In [1]: import numpy as np

In [2]: from numpy import linalg as LA

In [3]: np.set_printoptions(precision=2, suppress=True, linewidth=120, floatmode="fixed")

In [4]: def tidy(a):
   ...:     return np.round(a, 2) + 0
   ...: 

In [5]: E = np.diag(10 * np.array([3, -1, 4, -1, -3, 5])) + np.array([[2, 1, 0, 1, 0, 2],
   ...:     [-1, 0, -2, -1, 0, 1],
   ...:     [2, 2, -2, -2, -2, 2],
   ...:     [-1, -2, 0, 2, -2, 0],
   ...:     [2, -1, 2, 1, -1, 0],
   ...:     [1, 1, -2, -2, -1, 0]])

In [6]: E
Out[6]: 
array([[ 32,   1,   0,   1,   0,   2],
       [ -1, -10,  -2,  -1,   0,   1],
       [  2,   2,  38,  -2,  -2,   2],
       [ -1,  -2,   0,  -8,  -2,   0],
       [  2,  -1,   2,   1, -31,   0],
       [  1,   1,  -2,  -2,  -1,  50]])

In [7]: rng = np.random.default_rng(19479)

In [8]: lab = rng.permutation(6)

In [9]: lab
Out[9]: array([1, 2, 4, 0, 3, 5])

In [10]: B = E[lab][:, lab]

In [11]: tidy(np.sort(np.abs(LA.eigvals(B))))
Out[11]: array([ 7.32, 10.65, 30.86, 31.79, 38.30, 49.74])

In [12]: data = np.array([[0, -5, 2], [0, 0, -1], [0, 0, 0]])

In [13]: data
Out[13]: 
array([[ 0, -5,  2],
       [ 0,  0, -1],
       [ 0,  0,  0]])

In [14]: # rank 2

In [15]: B = data + rng.integers(-2, 3, (3, 2)) @ rng.integers(-2, 3, (2, 3))

In [16]: B
Out[16]: 
array([[ 0, -5,  2],
       [ 0,  0, -1],
       [-1, -3,  3]])

In [17]: B - data
Out[17]: 
array([[ 0,  0,  0],
       [ 0,  0,  0],
       [-1, -3,  3]])

In [18]: np.abs(B - data).sum(axis=1)
Out[18]: array([0, 0, 7])

In [19]: np.kron(np.eye(2, dtype=int), B)
Out[19]: 
array([[ 0, -5,  2,  0,  0,  0],
       [ 0,  0, -1,  0,  0,  0],
       [-1, -3,  3,  0,  0,  0],
       [ 0,  0,  0,  0, -5,  2],
       [ 0,  0,  0,  0,  0, -1],
       [ 0,  0,  0, -1, -3,  3]])

In [20]: np.einsum("ii->", B)
Out[20]: np.int64(3)

In [21]: tidy(LA.det(2 * B)), tidy(LA.det(B))
Out[21]: (np.float64(-40.0), np.float64(-5.0))

In [22]: tidy(LA.eigvals(B))
Out[22]: array([ 2.68,  1.54, -1.21])

In [23]: tidy(np.sort(np.abs(LA.eigvals(data))))
Out[23]: array([0.00, 0.00, 0.00])

In [24]: (data + data.T) / 2
Out[24]: 
array([[ 0.00, -2.50,  1.00],
       [-2.50,  0.00, -0.50],
       [ 1.00, -0.50,  0.00]])

In [25]: (data - data.T) / 2
Out[25]: 
array([[ 0.00, -2.50,  1.00],
       [ 2.50,  0.00, -0.50],
       [-1.00,  0.50,  0.00]])

In [26]: data @ data
Out[26]: 
array([[0, 0, 5],
       [0, 0, 0],
       [0, 0, 0]])

In [27]: LA.matrix_power(data, 4)
Out[27]: 
array([[0, 0, 0],
       [0, 0, 0],
       [0, 0, 0]])
